$ ipython --no-banner

In [1]: import numpy as np

In [2]: np.set_printoptions(precision=2, suppress=True, linewidth=120, floatmode="fixed")

In [3]: m1 = np.minimum.outer(np.arange(1, 14), np.arange(1, 14)) * -1

In [4]: print(m1)
[[ -1  -1  -1  -1  -1  -1  -1  -1  -1  -1  -1  -1  -1]
 [ -1  -2  -2  -2  -2  -2  -2  -2  -2  -2  -2  -2  -2]
 [ -1  -2  -3  -3  -3  -3  -3  -3  -3  -3  -3  -3  -3]
 [ -1  -2  -3  -4  -4  -4  -4  -4  -4  -4  -4  -4  -4]
 [ -1  -2  -3  -4  -5  -5  -5  -5  -5  -5  -5  -5  -5]
 [ -1  -2  -3  -4  -5  -6  -6  -6  -6  -6  -6  -6  -6]
 [ -1  -2  -3  -4  -5  -6  -7  -7  -7  -7  -7  -7  -7]
 [ -1  -2  -3  -4  -5  -6  -7  -8  -8  -8  -8  -8  -8]
 [ -1  -2  -3  -4  -5  -6  -7  -8  -9  -9  -9  -9  -9]
 [ -1  -2  -3  -4  -5  -6  -7  -8  -9 -10 -10 -10 -10]
 [ -1  -2  -3  -4  -5  -6  -7  -8  -9 -10 -11 -11 -11]
 [ -1  -2  -3  -4  -5  -6  -7  -8  -9 -10 -11 -12 -12]
 [ -1  -2  -3  -4  -5  -6  -7  -8  -9 -10 -11 -12 -13]]

In [5]: print(round(float(np.linalg.eigvalsh(m1).min()), 2))
-73.95

In [6]: print([round(float(np.linalg.det(m1[:i, :i])), 2) + 0 for i in range(1, 14)])
[-1.0, 1.0, -1.0, 1.0, -1.0, 1.0, -1.0, 1.0, -1.0, 1.0, -1.0, 1.0, -1.0]

In [7]: print(np.all(np.linalg.eigvalsh(m1) > 0))
False

In [8]: vals, V = np.linalg.eigh(m1)

In [9]: x0 = np.array([-2, 3, -2, 1, 2, -2, 3, 2, 3, 1, 0, 0, 0])

In [10]: print(np.abs(m1).sum(axis=1).max(), round(np.abs(vals).max(), 2))
91 73.95

In [11]: q, V = np.linalg.qr(m1[:, :4])[0], np.linalg.qr(m1[:, 4:])[0]

In [12]: sigma = np.linalg.svd(q.T @ V, compute_uv=False)

In [13]: print(np.round(np.linalg.norm(q @ q.T - V @ V.T, 2), 2))
1.0

In [14]: print(sigma.round(2) + 0)
[1.00 0.45 0.00 0.00]

In [15]: rng = np.random.default_rng(7145)

In [16]: B = m1 + rng.integers(-2, 3, (13, 1)) @ rng.integers(-2, 3, (1, 13))

In [17]: print(B)
[[ -1  -1  -1  -1  -1  -1  -1  -1  -1  -1  -1  -1  -1]
 [ -1  -2  -2  -2  -2  -2  -2  -2  -2  -2  -2  -2  -2]
 [ -3   0  -3   1  -1  -1   1   1  -5  -1   1  -3   1]
 [ -3   0  -3   0  -2  -2   0   0  -6  -2   0  -4   0]
 [ -1  -2  -3  -4  -5  -5  -5  -5  -5  -5  -5  -5  -5]
 [ -2  -1  -3  -2  -4  -5  -4  -4  -7  -5  -4  -6  -4]
 [ -1  -2  -3  -4  -5  -6  -7  -7  -7  -7  -7  -7  -7]
 [  0  -3  -3  -6  -6  -7  -9 -10  -7  -9 -10  -8 -10]
 [ -1  -2  -3  -4  -5  -6  -7  -8  -9  -9  -9  -9  -9]
 [ -1  -2  -3  -4  -5  -6  -7  -8  -9 -10 -10 -10 -10]
 [  1  -4  -3  -8  -7  -8 -11 -12  -7 -12 -15 -11 -15]
 [  1  -4  -3  -8  -7  -8 -11 -12  -7 -12 -15 -12 -16]
 [  0  -3  -3  -6  -6  -7  -9 -10  -8 -11 -13 -12 -15]]

In [18]: print(np.linalg.matrix_rank(B - m1, tol=1e-8))
1

In [19]: B = np.linalg.inv(m1)

In [20]: print(np.round(np.linalg.cond(m1), 2))
291.8

In [21]: data = np.load("w.npy")

In [22]: print(data)
[[ 1.20 -1.60  1.00  0.50  0.60  0.90  0.20 -2.70]
 [-0.40  0.40 -0.50 -2.40 -0.30  0.60 -0.90  0.20]
 [-0.10  1.00  0.30 -0.60  0.90  0.50 -1.10  0.40]
 [ 0.60  0.50 -1.70  0.00  0.90 -0.30 -0.40  0.00]
 [-0.20 -0.30  0.30  1.60 -1.00  0.50  0.60  0.50]
 [ 0.80  0.80 -1.10  0.00 -0.10  1.80  0.50  1.10]
 [-0.30  0.70 -0.60 -0.80  0.30 -1.70  0.20  0.10]]

In [23]: cov = data.T @ data

In [24]: print(np.trace(cov), (data ** 2).sum())
46.28 46.28

In [25]: print(np.linalg.matrix_rank(cov))
7

In [26]: print((data @ data.T).shape)
(7, 7)

In [27]: print(np.linalg.svd(data, compute_uv=False) ** 2)
[19.03 10.32  8.49  5.31  2.43  0.64  0.07]

In [28]: print(np.allclose(cov, cov.T))
True

In [29]: def softmax(z):
    ...:     e = np.exp(z - z.max(axis=-1, keepdims=True))
    ...:     return e / e.sum(axis=-1, keepdims=True)
    ...: 

In [30]: print(np.round(softmax(10 * data[4]), 2) + 0)
[0.00 0.00 0.00 1.00 0.00 0.00 0.00 0.00]

In [31]: print(softmax(data[4] + 2))
[0.06 0.06 0.10 0.37 0.03 0.12 0.14 0.12]

In [32]: att = data @ data.T / np.sqrt(8)

In [33]: print(softmax(att).round(6).argmax(axis=1))
[0 1 2 3 4 5 6]

In [34]: B = data + rng.integers(-2, 3, (7, 6)) @ rng.integers(-2, 3, (6, 8))

In [35]: print(B)
[[  1.20 -10.60  -3.00  -4.50   7.60  -6.10  -3.80  -4.70]
 [ -3.40  -5.60   1.50  -0.40  -6.30   2.60   6.10  -1.80]
 [ -0.10  -1.00  -6.70 -10.60  15.90  -7.50 -11.10   6.40]
 [ -6.40  -1.50  -7.70  -7.00   4.90  -6.30  -0.40  -1.00]
 [ -2.20  -1.30  -5.70  -7.40  11.00  -4.50  -4.40   6.50]
 [ -0.20   6.80  -0.10  -1.00  -1.10   1.80   2.50   2.10]
 [ -0.30   2.70   0.40  -9.80  10.30  -3.70  -3.80  19.10]]

In [36]: print(np.abs(B - data).sum(axis=1))
[38.00 30.00 58.00 33.00 46.00 13.00 47.00]

In [37]: print(np.linalg.matrix_rank(B - data, tol=1e-8))
6

In [38]: print(np.round(np.linalg.svd(B - data, compute_uv=False), 2) + 0)
[39.20 19.14 10.84  9.44  2.61  1.72  0.00]

In [39]: x0 = np.array([-2, -1, -2, 0, -1, 1, -1, -2])

In [40]: h1 = np.maximum(data @ x0, 0)

In [41]: print(np.round(np.maximum(data @ (3 * x0), 0), 2) + 0)
[8.10 8.40 0.00 2.70 0.00 0.00 0.00]

In [42]: print(data.T @ h1)
[ 2.66 -2.75 -0.23 -5.37  1.59  3.84 -2.34 -6.73]

In [43]: A = np.load("test13.npy")

In [44]: print(A)
[[ 1.00  2.00  2.00  0.00  2.00  2.00]
 [ 2.00  1.00  1.00  0.00  2.00  2.00]
 [ 0.00  1.00  2.00  0.00  0.00  1.00]
 [ 0.00  1.00  1.00  0.00  1.00  0.00]
 [ 2.00  0.00  1.00  1.00  0.00  1.00]
 [ 0.00  0.00  0.00  0.00  0.00 -1.00]]

In [45]: print(softmax(A[3]))
[0.09 0.24 0.24 0.09 0.24 0.09]

In [46]: att = A @ A.T / np.sqrt(6)

In [47]: print(softmax(att + np.triu(np.full(att.shape, -np.inf), 1)))
[[1.00 0.00 0.00 0.00 0.00 0.00]
 [0.50 0.50 0.00 0.00 0.00 0.00]
 [0.58 0.17 0.25 0.00 0.00 0.00]
 [0.49 0.22 0.14 0.14 0.00 0.00]
 [0.23 0.34 0.07 0.03 0.34 0.00]
 [0.09 0.09 0.14 0.21 0.14 0.32]]

In [48]: print(softmax(att)[3] @ A)
[0.95 1.35 1.54 0.06 1.41 1.43]

In [49]: print(softmax(att).round(6).argmax(axis=1))
[0 0 0 0 1 5]

In [50]: x0 = np.array([0, 1, 0, 4, 8, 2])

In [51]: print(np.linalg.norm(A @ x0) <= np.linalg.norm(A, 2) * np.linalg.norm(x0) + 1e-9)
True

In [52]: print(np.sign((A @ x0).round(6)))
[ 1.00  1.00  1.00  1.00  1.00 -1.00]

In [53]: print(A @ (2 * x0))
[44.00 42.00  6.00 18.00 12.00 -4.00]

In [54]: print(A * x0)
[[ 0.00  2.00  0.00  0.00 16.00  4.00]
 [ 0.00  1.00  0.00  0.00 16.00  4.00]
 [ 0.00  1.00  0.00  0.00  0.00  2.00]
 [ 0.00  1.00  0.00  0.00  8.00  0.00]
 [ 0.00  0.00  0.00  4.00  0.00  2.00]
 [ 0.00  0.00  0.00  0.00  0.00 -2.00]]

In [55]: print(np.einsum("ij,j->i", A, x0))
[22.00 21.00  3.00  9.00  6.00 -2.00]

In [56]: B = A / np.sqrt((A ** 2).mean(axis=1, keepdims=True))

In [57]: print(np.linalg.norm(B, axis=1))
[2.45 2.45 2.45 2.45 2.45 2.45]

In [58]: print(B[4])
[1.85 0.00 0.93 0.93 0.00 0.93]

In [59]: print(A - A.mean(axis=1, keepdims=True))
[[-0.50  0.50  0.50 -1.50  0.50  0.50]
 [ 0.67 -0.33 -0.33 -1.33  0.67  0.67]
 [-0.67  0.33  1.33 -0.67 -0.67  0.33]
 [-0.50  0.50  0.50 -0.50  0.50 -0.50]
 [ 1.17 -0.83  0.17  0.17 -0.83  0.17]
 [ 0.17  0.17  0.17  0.17  0.17 -0.83]]

In [60]: print(np.linalg.matrix_rank(B) == np.linalg.matrix_rank(A))
True

In [61]: cov = A.T @ A

In [62]: print(np.allclose(cov, cov.T))
True

In [63]: print((A @ A.T).shape)
(6, 6)

In [64]: print(np.linalg.svd(A, compute_uv=False) ** 2)
[37.94  5.55  3.14  1.25  0.10  0.01]

In [65]: print(np.trace(cov), (A ** 2).sum())
48.0 48.0

In [66]: print(np.linalg.matrix_rank(cov))
6

In [67]: print(round(float(np.linalg.norm(A) ** 2 / np.linalg.norm(A, 2) ** 2), 2))
1.27

In [68]: print(np.linalg.norm(A, axis=1))
[4.12 3.74 2.45 1.73 2.65 1.00]

In [69]: print(round(np.linalg.norm(A, 2), 2))
6.16

In [70]: print(np.linalg.norm(A, axis=1).argmax())
0

In [71]: print(np.round(np.linalg.norm(A[2] - A[1]), 2))
3.16

In [72]: print(np.round(np.linalg.norm(A, "nuc"), 2))
11.84

In [73]: print(np.round(np.linalg.norm(A[2], 1), 2), round(np.linalg.norm(A[2], np.inf), 2))
4.0 2.0

In [74]: feats = np.load("layer6.npy")

In [75]: print(feats)
[[-11  -5  -9  -8  -6  -7 -10  -6]
 [  1   7   3   4   6   5   2   6]
 [ -6   0  -4  -3  -1  -2  -5  -1]
 [  3   9   5   6   8   7   4   8]
 [-12  -6 -10  -9  -7  -8 -11  -7]
 [  4  10   6   7   9   8   5   9]
 [ -5   1  -3  -2   0  -1  -4   0]
 [ -2   4   0   1   3   2  -1   3]
 [  5  11   7   8  10   9   6  10]
 [ -6   0  -4  -3  -1  -2  -5  -1]
 [ -7  -1  -5  -4  -2  -3  -6  -2]
 [ -7  -1  -5  -4  -2  -3  -6  -2]]

In [76]: # rows 2 and 9 are equal

In [77]: B = feats / np.sqrt((feats ** 2).mean(axis=1, keepdims=True))

In [78]: print(np.linalg.matrix_rank(B) == np.linalg.matrix_rank(feats))
True

In [79]: W1 = np.array([[6, 7],
    ...:     [3, -6],
    ...:     [4, 5],
    ...:     [-5, -8],
    ...:     [-3, -2],
    ...:     [2, -4],
    ...:     [4, 5],
    ...:     [0, -7]])

In [80]: beta = np.array([1, 1])

In [81]: H = np.maximum(feats @ W1 + beta, 0)

In [82]: print(np.linalg.matrix_rank(H))
2

In [83]: print((H > 0).astype(int))
[[0 1]
 [1 0]
 [0 0]
 [1 0]
 [0 1]
 [1 0]
 [0 0]
 [0 0]
 [1 0]
 [0 0]
 [0 0]
 [0 0]]

In [84]: print((H > 0).mean(axis=0))
[0.33 0.17]

In [85]: W2 = np.array([[2, 1], [2, 1]])

In [86]: print(H @ W2)
[[ 10   5]
 [ 40  20]
 [  0   0]
 [ 84  42]
 [ 30  15]
 [106  53]
 [  0   0]
 [  0   0]
 [128  64]
 [  0   0]
 [  0   0]
 [  0   0]]

In [87]: print(W1 @ W2)
[[ 26  13]
 [ -6  -3]
 [ 18   9]
 [-26 -13]
 [-10  -5]
 [ -4  -2]
 [ 18   9]
 [-14  -7]]

In [88]: print((H @ W2).round(6).argmax(axis=1))
[0 0 0 0 0 0 0 0 0 0 0 0]

In [89]: print(np.unique(feats.round(6), axis=0).shape)
(10, 8)

In [90]: print(np.abs(np.diag(np.linalg.qr(feats)[1])) > 1e-9)
[ True  True False False False False False False]

In [91]: U, sigma, vt = np.linalg.svd(feats)

In [92]: V = vt[:(sigma > 1e-8).sum()]

In [93]: x0 = feats[5] + 5 * feats[4] + rng.integers(2) * np.eye(8)[4]

In [94]: print(x0)
[-56.00 -20.00 -44.00 -38.00 -25.00 -32.00 -50.00 -26.00]

In [95]: print(np.diag(V.T @ V))
[0.46 0.37 0.17 0.13 0.22 0.14 0.29 0.22]

In [96]: print(np.linalg.matrix_rank(np.vstack([feats, x0])))
3

In [97]: B = data / np.sqrt((data ** 2).mean(axis=1, keepdims=True))

In [98]: print(np.linalg.matrix_rank(B) == np.linalg.matrix_rank(data))
True

In [99]: B = np.array([[-2, 3], [-1, 3], [0, -2]])

In [100]: E = np.kron(np.eye(3, dtype=int), B)

In [101]: print(E)
[[-2  3  0  0  0  0]
 [-1  3  0  0  0  0]
 [ 0 -2  0  0  0  0]
 [ 0  0 -2  3  0  0]
 [ 0  0 -1  3  0  0]
 [ 0  0  0 -2  0  0]
 [ 0  0  0  0 -2  3]
 [ 0  0  0  0 -1  3]
 [ 0  0  0  0  0 -2]]

In [102]: B = E[0, 0] * E[1:] - np.outer(E[1:, 0], E[0])

In [103]: print(B)
[[ 0 -3  0  0  0  0]
 [ 0  4  0  0  0  0]
 [ 0  0  4 -6  0  0]
 [ 0  0  2 -6  0  0]
 [ 0  0  0  4  0  0]
 [ 0  0  0  0  4 -6]
 [ 0  0  0  0  2 -6]
 [ 0  0  0  0  0  4]]

In [104]: print(np.flatnonzero(~B.round(6).any(axis=1)))
[]

In [105]: P = E @ np.linalg.solve(E.T @ E, E.T)

In [106]: print(np.linalg.matrix_rank(np.eye(9) - P))
3

In [107]: r0, r1 = E[1], E[0]

In [108]: print(r0 @ r1)
11

In [109]: pr = (r0 @ r1) / (r0 @ r0) * r0

In [110]: print(np.outer(r0, r1))
[[ 2 -3  0  0  0  0]
 [-6  9  0  0  0  0]
 [ 0  0  0  0  0  0]
 [ 0  0  0  0  0  0]
 [ 0  0  0  0  0  0]
 [ 0  0  0  0  0  0]]

In [111]: print(r1 - pr)
[-0.90 -0.30  0.00  0.00  0.00  0.00]

In [112]: B = np.c_[E[:, :5] @ np.array([[1, 3, 0, -3, -1],
     ...:     [-1, 1, 3, 2, 1],
     ...:     [-3, -3, -1, -3, -3],
     ...:     [-1, 3, -2, 3, 2],
     ...:     [1, 2, -2, 1, 0]]), np.array([7, 7, -3, -9, -2, 8, -1, 0, -9])]

In [113]: print(B)
[[-5 -3  9 12  5  7]
 [-4  0  9  9  4  7]
 [ 2 -2 -6 -4 -2 -3]
 [ 3 15 -4 15 12 -9]
 [ 0 12 -5 12  9 -2]
 [ 2 -6  4 -6 -4  8]
 [-2 -4  4 -2  0 -1]
 [-1 -2  2 -1  0  0]
 [ 0  0  0  0  0 -9]]

In [114]: print(np.linalg.matrix_rank(B))
6

In [115]: print(np.round(np.linalg.lstsq(E, B[:, 0])[0], 2) + 0)
[ 1.00 -1.00 -3.00 -1.00  1.00  0.00]

In [116]: print(np.round(np.linalg.norm(B - E @ np.linalg.lstsq(E, B)[0], axis=0), 2) + 0)
[0.00 0.00 0.00 0.00 0.00 7.89]
